In [1]: import numpy as np

In [2]: np.set_printoptions(precision=2, suppress=True, linewidth=140, legacy="1.25")

In [3]: def rd(a):
   ...:     return np.round(a, 2) + 0
   ...: 

In [4]: A = np.cumsum(np.array([[3, 1, 3, 3],
   ...:     [0, 2, 2, 3],
   ...:     [2, 2, 1, 2],
   ...:     [2, 1, 0, 0],
   ...:     [0, 0, 0, 3],
   ...:     [2, 3, 2, 1],
   ...:     [0, 0, 3, 3],
   ...:     [3, 3, 3, 1],
   ...:     [0, 2, 2, 0],
   ...:     [0, 1, 3, 2],
   ...:     [0, 3, 2, 1]]), axis=0)

In [5]: print(A)
[[ 3  1  3  3]
 [ 3  3  5  6]
 [ 5  5  6  8]
 [ 7  6  6  8]
 [ 7  6  6 11]
 [ 9  9  8 12]
 [ 9  9 11 15]
 [12 12 14 16]
 [12 14 16 16]
 [12 15 19 18]
 [12 18 21 19]]

In [6]: d = np.linalg.norm(A[:, None] - A[None], axis=-1)

In [7]: print(np.unravel_index(d.round(6).argmax(), d.shape))
(0, 10)

In [8]: print(rd(np.linalg.norm(A, axis=1)))
[ 5.29  8.89 12.25 13.6  15.56 19.24 22.54 27.2  29.19 32.47 35.64]

In [9]: print(rd(d[5]))
[14.35 10.82  7.21  5.74  4.24  0.    4.24  8.37 10.68 14.21 17.55]

In [10]: print(d.mean(axis=1).argmax())
10

In [11]: print(rd(d[:5, :5]))
[[ 0.    4.12  7.35  8.66 10.68]
 [ 4.12  0.    3.61  5.48  7.14]
 [ 7.35  3.61  0.    2.24  3.74]
 [ 8.66  5.48  2.24  0.    3.  ]
 [10.68  7.14  3.74  3.    0.  ]]

In [12]: X = np.load("out7.npy")

In [13]: print(X)
[[1 0 0]
 [1 1 0]
 [0 2 1]]

In [14]: vec = np.array([-5, 9, 2])

In [15]: h1 = np.maximum(X @ vec, 0)

In [16]: print(h1)
[ 0  4 20]

In [17]: print(X.T @ h1)
[ 4 44 20]

In [18]: print(np.prod(np.diag(X)), rd(np.linalg.det(X)))
1 1.0

In [19]: print(X @ X)
[[1 0 0]
 [2 1 0]
 [2 4 1]]

In [20]: print(np.linalg.matrix_rank(X - X[0, 0] * np.eye(3)))
2

In [21]: Y = np.array([[1, 0], [0, 2], [2, 2]])

In [22]: W0 = np.tile(Y, (2, 3))

In [23]: print(W0)
[[1 0 1 0 1 0]
 [0 2 0 2 0 2]
 [2 2 2 2 2 2]
 [1 0 1 0 1 0]
 [0 2 0 2 0 2]
 [2 2 2 2 2 2]]

In [24]: # looks like rank 2

In [25]: print(np.linalg.matrix_power(W0, 4))
[[147 196 147 196 147 196]
 [294 392 294 392 294 392]
 [588 784 588 784 588 784]
 [147 196 147 196 147 196]
 [294 392 294 392 294 392]
 [588 784 588 784 588 784]]

In [26]: rng = np.random.default_rng(78478)

In [27]: idx = rng.permutation(3)

In [28]: print(idx)
[0 1 2]

In [29]: Y = X[idx][:, idx]

In [30]: print(np.trace(Y))
3

In [31]: print(Y)
[[1 0 0]
 [1 1 0]
 [0 2 1]]

In [32]: print(np.allclose(Y, X))
True

In [33]: print(rd(np.sort(np.abs(np.linalg.eigvals(Y)))))
[1. 1. 1.]

In [34]: E = np.array([[-2, -5, 0, 0, 0, 0],
    ...:     [-3, -4, 0, 0, 0, 0],
    ...:     [-3, 1, 0, 0, 0, 0],
    ...:     [0, 0, -2, -5, 0, 0],
    ...:     [0, 0, -3, -4, 0, 0],
    ...:     [0, 0, -3, 1, 0, 0],
    ...:     [0, 0, 0, 0, -2, -5],
    ...:     [0, 0, 0, 0, -3, -4],
    ...:     [0, 0, 0, 0, -3, 1]])

In [35]: U, s = np.linalg.svd(E)
Traceback (most recent call last):
  Cell In[35], line 1
    U, s = np.linalg.svd(E)
ValueError: too many values to unpack (expected 2)


In [36]: U, s, Vt = np.linalg.svd(E, full_matrices=False)

In [37]: print(rd(np.cumsum(s ** 2) / np.sum(s ** 2)))
[0.28 0.56 0.84 0.89 0.95 1.  ]

In [38]: print(rd(U.T @ U))
[[1. 0. 0. 0. 0. 0.]
 [0. 1. 0. 0. 0. 0.]
 [0. 0. 1. 0. 0. 0.]
 [0. 0. 0. 1. 0. 0.]
 [0. 0. 0. 0. 1. 0.]
 [0. 0. 0. 0. 0. 1.]]

In [39]: print(U.shape, s.shape, Vt.shape)
(9, 6) (6,) (6, 6)

In [40]: print(np.allclose(U * s @ Vt, E))
True

In [41]: print(rd(U.T @ E @ Vt.T))
[[7.31 0.   0.   0.   0.   0.  ]
 [0.   7.31 0.   0.   0.   0.  ]
 [0.   0.   7.31 0.   0.   0.  ]
 [0.   0.   0.   3.24 0.   0.  ]
 [0.   0.   0.   0.   3.24 0.  ]
 [0.   0.   0.   0.   0.   3.24]]
